In [1]: import numpy as np

In [2]: np.set_printoptions(precision=2, suppress=True, linewidth=140)

In [3]: rnd = lambda a: np.round(a, 2) + 0

In [4]: feats = np.loadtxt("arr.csv", delimiter=",")

In [5]: print(feats)
[[-0.9  0.   1. ]
 [-5.   0.1 -1. ]
 [-1.   0.   1.1]]

In [6]: th = np.radians(15)

In [7]: r_ = np.eye(3)

In [8]: r_[1, 1] = r_[2, 2] = np.cos(th)

In [9]: r_[1, 2], r_[2, 1] = -np.sin(th), np.sin(th)

In [10]: print(rnd(r_))
[[ 1.    0.    0.  ]
 [ 0.    0.97 -0.26]
 [ 0.    0.26  0.97]]

In [11]: other = feats @ r_.T

In [12]: print(rnd(np.abs(other - feats).max(axis=0)))
[0.   0.28 0.06]

In [13]: print(rnd(other))
[[-0.9  -0.26  0.97]
 [-5.    0.36 -0.94]
 [-1.   -0.28  1.06]]

In [14]: print(rnd(np.linalg.svd(feats, compute_uv=False)), rnd(np.linalg.svd(other, compute_uv=False)))
[5.21 1.68 0.  ] [5.21 1.68 0.  ]

In [15]: print(rnd(np.linalg.det(r_)), rnd(np.trace(r_)))
1.0 2.93

In [16]: print((r_ != 0).astype(int))
[[1 0 0]
 [0 1 1]
 [0 1 1]]

In [17]: print((np.linalg.matrix_power((r_ != 0) + (r_.T != 0) + np.eye(3), 3) > 0).astype(int))
[[1 0 0]
 [0 1 1]
 [0 1 1]]

In [18]: print(rnd(np.linalg.det(r_)))
1.0

In [19]: print(np.flatnonzero(np.linalg.matrix_power((r_ != 0) + (r_.T != 0) + np.eye(3), 3)[2]))
[1 2]

In [20]: print(rnd(np.sort(np.linalg.eigvals(r_).real)))
[0.97 0.97 1.  ]

In [21]: hat = np.triu(np.array([[1, 3, 2], [2, 2, 0], [3, 2, 2]]), 1) + np.eye(3)

In [22]: other = hat @ feats @ np.linalg.inv(hat)

In [23]: print(rnd(np.linalg.det(other)))
0.0
